$ python -q
>>> import numpy as np
>>> np.set_printoptions(precision=2, suppress=True, linewidth=140)
>>> def tidy(a):
...     return np.round(a, 2) + 0
... 
>>> f = np.array([1, 2, 3, 3, 1, 3, 2, 2, 3])
>>> m1 = 2 * np.eye(9) + np.outer(f, f)
>>> m1
array([[ 3.,  2.,  3.,  3.,  1.,  3.,  2.,  2.,  3.],
       [ 2.,  6.,  6.,  6.,  2.,  6.,  4.,  4.,  6.],
       [ 3.,  6., 11.,  9.,  3.,  9.,  6.,  6.,  9.],
       [ 3.,  6.,  9., 11.,  3.,  9.,  6.,  6.,  9.],
       [ 1.,  2.,  3.,  3.,  3.,  3.,  2.,  2.,  3.],
       [ 3.,  6.,  9.,  9.,  3., 11.,  6.,  6.,  9.],
       [ 2.,  4.,  6.,  6.,  2.,  6.,  6.,  4.,  6.],
       [ 2.,  4.,  6.,  6.,  2.,  6.,  4.,  6.,  6.],
       [ 3.,  6.,  9.,  9.,  3.,  9.,  6.,  6., 11.]])
>>> w, evecs = np.linalg.eigh(m1)
>>> tidy(w)
array([ 2.,  2.,  2.,  2.,  2.,  2.,  2.,  2., 52.])
>>> tidy(np.abs(evecs[:, -1]))
array([0.14, 0.28, 0.42, 0.42, 0.14, 0.42, 0.28, 0.28, 0.42])
>>> tidy(np.linalg.eigvalsh(m1 + 2 * np.eye(9)))
array([ 4.,  4.,  4.,  4.,  4.,  4.,  4.,  4., 54.])
>>> tidy(w.sum()), np.trace(m1)
(np.float64(68.0), np.float64(68.0))
>>> tidy(evecs.T @ m1 @ evecs)
array([[ 2.,  0.,  0.,  0.,  0.,  0.,  0.,  0.,  0.],
       [ 0.,  2.,  0.,  0.,  0.,  0.,  0.,  0.,  0.],
       [ 0.,  0.,  2.,  0.,  0.,  0.,  0.,  0.,  0.],
       [ 0.,  0.,  0.,  2.,  0.,  0.,  0.,  0.,  0.],
       [ 0.,  0.,  0.,  0.,  2.,  0.,  0.,  0.,  0.],
       [ 0.,  0.,  0.,  0.,  0.,  2.,  0.,  0.,  0.],
       [ 0.,  0.,  0.,  0.,  0.,  0.,  2.,  0.,  0.],
       [ 0.,  0.,  0.,  0.,  0.,  0.,  0.,  2.,  0.],
       [ 0.,  0.,  0.,  0.,  0.,  0.,  0.,  0., 52.]])
>>> J = np.loadtxt("w.csv", delimiter=",")
>>> J
array([[39.99, 20.68, 40.44],
       [39.73, 20.01, 41.06],
       [39.85, 18.34, 40.34],
       [41.99, 20.16, 38.9 ],
       [37.63, 19.2 , 40.06],
       [38.61, 20.79, 40.42],
       [39.33, 21.96, 39.14],
       [38.15, 19.42, 40.75],
       [39.98, 20.44, 39.9 ],
       [38.17, 19.18, 40.13],
       [38.93, 19.5 , 39.69],
       [37.2 , 21.41, 39.19],
       [39.7 , 19.63, 38.78],
       [38.1 , 19.46, 40.44],
       [40.92, 20.96, 39.89],
       [37.49, 19.8 , 38.38],
       [41.33, 19.24, 40.52],
       [39.9 , 21.03, 39.27],
       [40.46, 20.78, 40.77],
       [39.16, 19.71, 40.31],
       [39.82, 21.4 , 38.97],
       [38.82, 22.13, 40.69],
       [41.08, 18.73, 39.02],
       [40.49, 18.45, 40.27],
       [38.01, 19.79, 37.97],
       [39.46, 18.24, 41.06],
       [41.7 , 21.1 , 40.06],
       [40.18, 19.65, 38.5 ],
       [39.47, 19.88, 40.06],
       [39.58, 20.31, 40.67],
       [40.56, 19.67, 40.09]])
>>> lab = J[:, 1] > np.median(J[:, 1])
>>> f = J[lab].mean(axis=0) - J[~lab].mean(axis=0)
>>> ((J - J.mean(axis=0)) @ f > 0).astype(int)
array([1, 1, 0, 1, 0, 1, 1, 0, 1, 0, 0, 1, 0, 0, 1, 0, 0, 1, 1, 0, 1, 1, 0, 0, 0, 0, 1, 0, 0, 1, 1])
>>> lab.astype(int)
array([1, 1, 0, 1, 0, 1, 1, 0, 1, 0, 0, 1, 0, 0, 1, 0, 0, 1, 1, 0, 1, 1, 0, 0, 0, 0, 1, 0, 1, 1, 0])
>>> tidy((((J - J.mean(axis=0)) @ f > 0) == lab).mean())
np.float64(0.94)
>>> np.argsort(-np.abs(f).round(6), kind="stable")
array([1, 0, 2])
>>> tidy(f)
array([0.57, 1.62, 0.19])
>>> G = np.cov(J, rowvar=False)
>>> tidy(np.corrcoef(J[:, 2], J[:, 0])[0, 1])
np.float64(0.07)
>>> G.shape
(3, 3)
>>> np.median(J, axis=0)
array([39.7 , 19.8 , 40.06])
>>> tidy(G)
array([[ 1.52, -0.01,  0.07],
       [-0.01,  1.02, -0.11],
       [ 0.07, -0.11,  0.69]])
>>> tidy(np.linalg.eigvalsh(G)[::-1])
array([1.53, 1.05, 0.65])
>>> np.argsort(-J.std(axis=0).round(6), kind="stable")
array([0, 1, 2])
>>> tidy(np.polyfit(J[:, 2], J[:, 0], 1))
array([ 0.11, 35.34])
>>> P = J @ np.linalg.solve(J.T @ J, J.T)
>>> tidy(np.linalg.eigvalsh(P))
array([0., 0., 0., 0., 0., 0., 0., 0., 0., 0., 0., 0., 0., 0., 0., 0., 0., 0., 0., 0., 0., 0., 0., 0., 0., 0., 0., 0., 1., 1., 1.])
>>> tidy(P @ J[:, 2])
array([40.44, 41.06, 40.34, 38.9 , 40.06, 40.42, 39.14, 40.75, 39.9 , 40.13, 39.69, 39.19, 38.78, 40.44, 39.89, 38.38, 40.52, 39.27, 40.77,
       40.31, 38.97, 40.69, 39.02, 40.27, 37.97, 41.06, 40.06, 38.5 , 40.06, 40.67, 40.09])
>>> Xc = J - J.mean(axis=0)
>>> evecs = np.linalg.svd(Xc)[2][:1]
>>> B = Xc - Xc @ evecs.T @ evecs
>>> tidy(np.linalg.norm(B) / np.linalg.norm(Xc))
np.float64(0.73)
>>> tidy(np.diag(evecs.T @ evecs))
array([0.99, 0.  , 0.01])
>>> F = np.maximum(np.array([[-5, 2],
...     [5, -1],
...     [-1, -4],
...     [3, 2],
...     [4, 2],
...     [5, -2],
...     [0, 3],
...     [-3, -2],
...     [2, 0],
...     [2, 0],
...     [-3, 2],
...     [4, -1],
...     [0, -5],
...     [5, -3],
...     [2, -2],
...     [0, -2],
...     [5, -4],
...     [4, 4],
...     [1, -5],
...     [5, -5],
...     [-2, 4],
...     [5, 4],
...     [2, 1],
...     [5, -4],
...     [0, 1],
...     [1, 5],
...     [3, -4],
...     [-4, 0],
...     [-2, -5],
...     [-2, -1],
...     [-2, 3],
...     [-3, 0]]) @ np.array([[-2, -1, -3, 1, -1, 2, -1, 1, 2], [0, 1, -3, -1, -3, -3, 1, -2, -3]]) + np.array([1, 3, 2, 2, 1, 1, 0, 3, 0]), 0)
>>> F
array([[11, 10, 11,  0,  0,  0,  7,  0,  0],
       [ 0,  0,  0,  8,  0, 14,  0, 10, 13],
       [ 3,  0, 17,  5, 14, 11,  0, 10, 10],
       [ 0,  2,  0,  3,  0,  1,  0,  2,  0],
       [ 0,  1,  0,  4,  0,  3,  0,  3,  2],
       [ 0,  0,  0,  9,  2, 17,  0, 12, 16],
       [ 1,  6,  0,  0,  0,  0,  3,  0,  0],
       [ 7,  4, 17,  1, 10,  1,  1,  4,  0],
       [ 0,  1,  0,  4,  0,  5,  0,  5,  4],
       [ 0,  1,  0,  4,  0,  5,  0,  5,  4],
       [ 7,  8,  5,  0,  0,  0,  5,  0,  0],
       [ 0,  0,  0,  7,  0, 12,  0,  9, 11],
       [ 1,  0, 17,  7, 16, 16,  0, 13, 15],
       [ 0,  0,  0, 10,  5, 20,  0, 14, 19],
       [ 0,  0,  2,  6,  5, 11,  0,  9, 10],
       [ 1,  1,  8,  4,  7,  7,  0,  7,  6],
       [ 0,  0,  0, 11,  8, 23,  0, 16, 22],
       [ 0,  3,  0,  2,  0,  0,  0,  0,  0],
       [ 0,  0, 14,  8, 15, 18,  0, 14, 17],
       [ 0,  0,  2, 12, 11, 26,  0, 18, 25],
       [ 5,  9,  0,  0,  0,  0,  6,  0,  0],
       [ 0,  2,  0,  3,  0,  0,  0,  0,  0],
       [ 0,  2,  0,  3,  0,  2,  0,  3,  1],
       [ 0,  0,  0, 11,  8, 23,  0, 16, 22],
       [ 1,  4,  0,  1,  0,  0,  1,  1,  0],
       [ 0,  7,  0,  0,  0,  0,  4,  0,  0],
       [ 0,  0,  5,  9, 10, 19,  0, 14, 18],
       [ 9,  7, 14,  0,  5,  0,  4,  0,  0],
       [ 5,  0, 23,  5, 18, 12,  0, 11, 11],
       [ 5,  4, 11,  1,  6,  0,  1,  3,  0],
       [ 5,  8,  0,  0,  0,  0,  5,  0,  0],
       [ 7,  6, 11,  0,  4,  0,  3,  0,  0]])
>>> # row 9 repeats row 8
>>> B = F / np.linalg.norm(F, axis=1, keepdims=True)
>>> G = B @ B.T
>>> tidy(np.degrees(np.arccos(np.clip(G[21, 31], -1, 1))))
np.float64(77.35)
>>> np.argwhere(np.triu(np.abs(G) > 0.95, 1))
array([[ 0, 10],
       [ 1,  5],
       [ 1,  8],
       [ 1,  9],
       [ 1, 11],
       [ 1, 13],
       [ 1, 14],
       [ 1, 16],
       [ 1, 19],
       [ 1, 23],
       [ 2, 12],
       [ 2, 15],
       [ 2, 18],
       [ 2, 28],
       [ 3, 22],
       [ 4,  8],
       [ 4,  9],
       [ 4, 22],
       [ 5,  8],
       [ 5,  9],
       [ 5, 11],
       [ 5, 13],
       [ 5, 14],
       [ 5, 16],
       [ 5, 19],
       [ 5, 23],
       [ 5, 26],
       [ 6, 20],
       [ 6, 25],
       [ 7, 29],
       [ 8,  9],
       [ 8, 11],
       [ 8, 13],
       [ 9, 11],
       [ 9, 13],
       [11, 13],
       [11, 14],
       [11, 16],
       [11, 19],
       [11, 23],
       [12, 15],
       [12, 18],
       [12, 28],
       [13, 14],
       [13, 16],
       [13, 19],
       [13, 23],
       [13, 26],
       [14, 16],
       [14, 19],
       [14, 23],
       [14, 26],
       [15, 18],
       [15, 28],
       [16, 19],
       [16, 23],
       [16, 26],
       [18, 26],
       [19, 23],
       [19, 26],
       [20, 30],
       [23, 26],
       [27, 31]])
>>> D = np.linalg.norm(F[:, None] - F[None], axis=-1)
>>> tidy(D[:5, :5])
array([[ 0.  , 30.33, 28.12, 19.21, 20.25],
       [30.33,  0.  , 22.83, 20.76, 17.55],
       [28.12, 22.83,  0.  , 27.68, 25.94],
       [19.21, 20.76, 27.68,  0.  ,  3.32],
       [20.25, 17.55, 25.94,  3.32,  0.  ]])
>>> D.mean(axis=1).argmax()
np.int64(19)
>>> np.linalg.matrix_rank(D ** 2)
np.int64(11)
>>> D.shape
(32, 32)
>>> np.flatnonzero(D[29] < D.mean() / 2)
array([ 7, 27, 29, 31])
>>> D[29].round(6).argsort(kind="stable")[:4]
array([29, 31, 27,  7])
>>> (D + 1e9 * np.eye(32)).round(6).argmin(axis=1)
array([27, 11, 28, 22, 22,  1, 25, 29,  9,  8, 30,  1, 18,  5, 11, 14, 23, 21, 12, 16, 30, 17,  3, 16, 17,  6, 13, 31,  2, 31, 20, 27])
>>> lab = F[:, 1] > np.median(F[:, 1])
>>> f = F[lab].mean(axis=0) - F[~lab].mean(axis=0)
>>> tidy(f)
array([  3.28,   5.23,  -0.58,  -6.36,  -5.33, -13.97,   2.67, -10.07, -13.17])
>>> tidy((((F - F.mean(axis=0)) @ f > 0) == lab).mean())
np.float64(0.91)
>>> ((F - F.mean(axis=0)) @ f > 0).astype(int)
array([1, 0, 0, 1, 1, 0, 1, 1, 1, 1, 1, 0, 0, 0, 0, 0, 0, 1, 0, 0, 1, 1, 1, 0, 1, 1, 0, 1, 0, 1, 1, 1])
>>> np.argsort(-np.abs(f).round(6), kind="stable")
array([5, 8, 7, 3, 4, 1, 0, 6, 2])
>>> X = np.loadtxt("arr.csv", delimiter=",")
>>> tidy(X)
array([[ 0.59,  0.  ,  0.32, -0.18,  0.29,  0.15],
       [ 0.  ,  0.81,  0.05,  0.01,  0.14, -0.36],
       [ 0.32,  0.05,  0.57, -0.24, -0.28, -0.07],
       [-0.18,  0.01, -0.24,  0.11,  0.08,  0.  ],
       [ 0.29,  0.14, -0.28,  0.08,  0.69,  0.16],
       [ 0.15, -0.36, -0.07,  0.  ,  0.16,  0.24]])
>>> left, sig, Vh = np.linalg.svd(X)
>>> np.argmax(sig[:-1] / (sig[1:] + 1e-6)) + 1
np.int64(3)
>>> tidy(sig)
array([1., 1., 1., 0., 0., 0.])
>>> B = left[:, :3] @ np.diag(sig[:3]) @ Vh[:3]
>>> np.linalg.matrix_rank(X, rtol=0.05)
np.int64(3)
>>> tidy(np.linalg.norm(X - B) / np.linalg.norm(X))
np.float64(0.0)
